$ python3 -q
>>> import numpy as np
>>> import numpy.linalg as la
>>> np.set_printoptions(suppress=True, linewidth=100)
>>> W0 = np.load("data.npy")
>>> W0
array([[ 1,  0,  0,  0,  0,  0],
       [ 7,  1,  0,  0,  0,  0],
       [ 1, -7,  1,  0,  0,  0],
       [ 9,  7, -7,  1,  0,  0],
       [ 2, -8,  4, -3,  1,  0],
       [-3,  8, -1,  8,  3,  1]])
>>> gram = W0.T @ W0
>>> np.round(la.eigvalsh(gram)[::-1], 2) + 0
array([319.2 , 163.07,  30.11,  10.06,   1.57,   0.  ])
>>> gram
array([[145,  23, -51, -21,  -7,  -3],
       [ 23, 227, -96,  95,  16,   8],
       [-51, -96,  67, -27,   1,  -1],
       [-21,  95, -27,  74,  21,   8],
       [ -7,  16,   1,  21,  10,   3],
       [ -3,   8,  -1,   8,   3,   1]])
>>> np.trace(gram), (W0 ** 2).sum()
(np.int64(524), np.int64(524))
>>> np.round(la.svd(W0, compute_uv=False) ** 2, 2) + 0
array([319.2 , 163.07,  30.11,  10.06,   1.57,   0.  ])
>>> np.prod(np.diag(W0)), round(float(la.det(W0)), 2)
(np.int64(1), 1.0)
>>> W0 @ W0
array([[  1,   0,   0,   0,   0,   0],
       [ 14,   1,   0,   0,   0,   0],
       [-47, -14,   1,   0,   0,   0],
       [ 60,  63, -14,   1,   0,   0],
       [-75, -65,  29,  -6,   1,   0],
       [127,  55, -46,   7,   6,   1]])
>>> np.round(np.sort(np.abs(la.eigvals(W0))), 2)
array([1., 1., 1., 1., 1., 1.])
>>> np.allclose(W0 @ W0.T, W0.T @ W0)
False
>>> W0 @ W0
array([[  1,   0,   0,   0,   0,   0],
       [ 14,   1,   0,   0,   0,   0],
       [-47, -14,   1,   0,   0,   0],
       [ 60,  63, -14,   1,   0,   0],
       [-75, -65,  29,  -6,   1,   0],
       [127,  55, -46,   7,   6,   1]])
>>> A2 = np.array([[1, -3, -2],
...     [0, 1, 0],
...     [3, -3, 2],
...     [1, -3, 3],
...     [-3, 1, 3],
...     [3, 0, -1]])
>>> la.matrix_rank(W0 @ A2)
np.int64(3)
>>> np.vstack([W0, A2.T]).shape
(9, 6)
>>> np.einsum("ij->j", W0)
array([17,  1, -3,  6,  4,  1])
>>> np.einsum("ik,kj->ji", W0, A2)
array([[  1,   7,   4, -11,   8,  -4],
       [ -3, -20, -13,  -2, -16,  -1],
       [ -2, -14,   0, -29,  -2,  36]])
>>> x0 = np.array([-1, 2, -1, 1, -1, -1])
>>> np.sign((W0 @ x0).round(6))
array([-1, -1, -1,  1, -1,  1])
>>> W0 @ x0
array([ -1,  -5, -16,  13, -26,  24])
>>> (W0 @ x0).argmax()
np.int64(5)
>>> (W0 * x0).sum(axis=1)
array([ -1,  -5, -16,  13, -26,  24])
>>> W0 @ np.eye(6)[5]
array([0., 0., 0., 0., 0., 1.])
>>> la.norm(W0 @ x0) <= la.norm(W0, 2) * la.norm(x0) + 1e-9
np.True_
>>> W0 * x0
array([[ -1,   0,   0,   0,   0,   0],
       [ -7,   2,   0,   0,   0,   0],
       [ -1, -14,  -1,   0,   0,   0],
       [ -9,  14,   7,   1,   0,   0],
       [ -2, -16,  -4,  -3,  -1,   0],
       [  3,  16,   1,   8,  -3,  -1]])
>>> W0 @ (2 * x0)
array([ -2, -10, -32,  26, -52,  48])
>>> A = np.loadtxt("w.csv", delimiter=",")
>>> A
array([[-0.69,  0.05,  0.82,  0.99],
       [-0.71, -0.48,  0.4 ,  0.97],
       [-0.96, -0.99, -0.45, -0.91],
       [ 0.44, -0.07, -0.39, -0.99],
       [ 0.7 ,  0.95,  0.75,  0.9 ],
       [ 0.21, -0.54, -0.84, -0.8 ],
       [-0.03, -0.82, -0.81, -1.  ],
       [-0.85, -0.56,  0.83,  0.9 ],
       [-0.78, -0.85,  0.34, -0.82],
       [ 0.91,  0.74, -0.77, -0.98],
       [-0.95, -0.98, -0.37,  0.96],
       [-0.58,  0.51,  0.97,  0.72],
       [-0.42, -0.9 , -0.94,  0.69],
       [ 0.66,  1.  ,  1.  ,  1.  ],
       [-0.39,  0.95,  1.  ,  0.54],
       [-0.73, -0.79, -0.07,  0.64],
       [ 0.8 ,  0.95,  0.72, -0.45],
       [-0.91, -0.97, -0.36,  0.01],
       [ 0.12, -0.12, -0.66,  0.88],
       [ 0.58, -0.07, -0.8 , -0.93],
       [-0.44, -0.93, -0.62, -1.  ],
       [-0.86, -0.99, -0.84, -1.  ],
       [ 0.06, -0.82, -0.82, -1.  ],
       [ 0.29,  0.83,  0.78,  0.92],
       [ 0.09,  0.21,  0.34, -0.62],
       [ 0.45,  0.67,  0.09,  0.8 ],
       [ 0.97,  1.  ,  0.8 ,  0.43]])
>>> U, sig, VT = la.svd(A, full_matrices=False)
>>> np.round(U.T @ A @ VT.T, 2) + 0
array([[5.82, 0.  , 0.  , 0.  ],
       [0.  , 4.38, 0.  , 0.  ],
       [0.  , 0.  , 2.38, 0.  ],
       [0.  , 0.  , 0.  , 0.9 ]])
>>> np.round(U.T @ U, 2) + 0
array([[1., 0., 0., 0.],
       [0., 1., 0., 0.],
       [0., 0., 1., 0.],
       [0., 0., 0., 1.]])
>>> (sig > 1e-8).sum()
np.int64(4)
>>> np.abs(U[:, 0]).round(6).argmax()
np.int64(13)
>>> np.allclose(U * sig @ VT, A)
True
>>> np.round(np.abs(VT[0]), 2)
array([0.24, 0.59, 0.54, 0.56])
>>> np.round(np.sqrt((sig ** 2).sum()), 2), round(float(la.norm(A)), 2)
(np.float64(7.72), 7.72)
